$ python3 -q
>>> import numpy as np
>>> np.set_printoptions(precision=3, suppress=True, linewidth=100, sign=" ")
>>> def tidy(a):
...     return np.round(a, 3) + 0
... 
>>> m1 = np.load("mat.npy")
>>> print(m1)
[[-3.575 -1.97  -2.396  2.081 -0.622]
 [-1.97  -0.784  1.085  0.387  0.36 ]
 [-2.396  1.085 -0.555 -0.952  2.402]
 [ 2.081  0.387 -0.952 -2.155  0.525]
 [-0.622  0.36   2.402  0.525 -5.93 ]]
>>> # symmetric
>>> P = np.triu(np.array([[1, 0, 3, 1, 1],
...     [3, 2, 1, 0, 0],
...     [1, 3, 2, 2, 1],
...     [2, 1, 0, 0, 1],
...     [1, 1, 3, 0, 2]]), 1) + np.eye(5)
>>> B = P @ m1 @ np.linalg.inv(P)
>>> print(np.trace(B), tidy(np.trace(m1)))
-12.999 -12.999
>>> print(tidy(np.poly(B)))
[   1.      12.999   34.984  -97.082 -372.117 -252.007]
>>> q = m1.astype(float).copy()
>>> for j in range(5):
...     q[:, j] -= q[:, :j] @ (q[:, :j].T @ q[:, j])
...     q[:, j] /= np.linalg.norm(q[:, j])
... 
>>> print(tidy(q.T @ q))
[[ 1.  0.  0.  0.  0.]
 [ 0.  1.  0.  0.  0.]
 [ 0.  0.  1.  0.  0.]
 [ 0.  0.  0.  1.  0.]
 [ 0.  0.  0.  0.  1.]]
>>> M = np.load("arr.npy")
>>> print(M)
[[  0  -9   7   5  -9   1]
 [  3  -5   8 -20   8  -4]
 [  4   9   3  20  -7   4]
 [  8  -8  -3 -30   6  -6]]
>>> print(tidy(np.linalg.norm(M, 2)))
45.976
>>> print(tidy(np.linalg.norm(M, "nuc")))
78.703
>>> print(tidy(np.linalg.norm(M[3] - M[0])))
40.792
>>> print(tidy(np.linalg.norm(M[3], 1)), tidy(np.linalg.norm(M[3], np.inf)))
61.0 30.0
>>> x0 = np.array([5, 2, 0, 1, 2, 4])
>>> h = np.maximum(M @ x0, 0)
>>> print(M.T @ h)
[ 240  540  180 1200 -420  240]
>>> print(tidy(np.tanh(M @ x0)))
[-1. -1.  1. -1.]
>>> print(h)
[  0   0  60   0]
>>> print(np.flatnonzero(h > 1e-9))
[ 2]
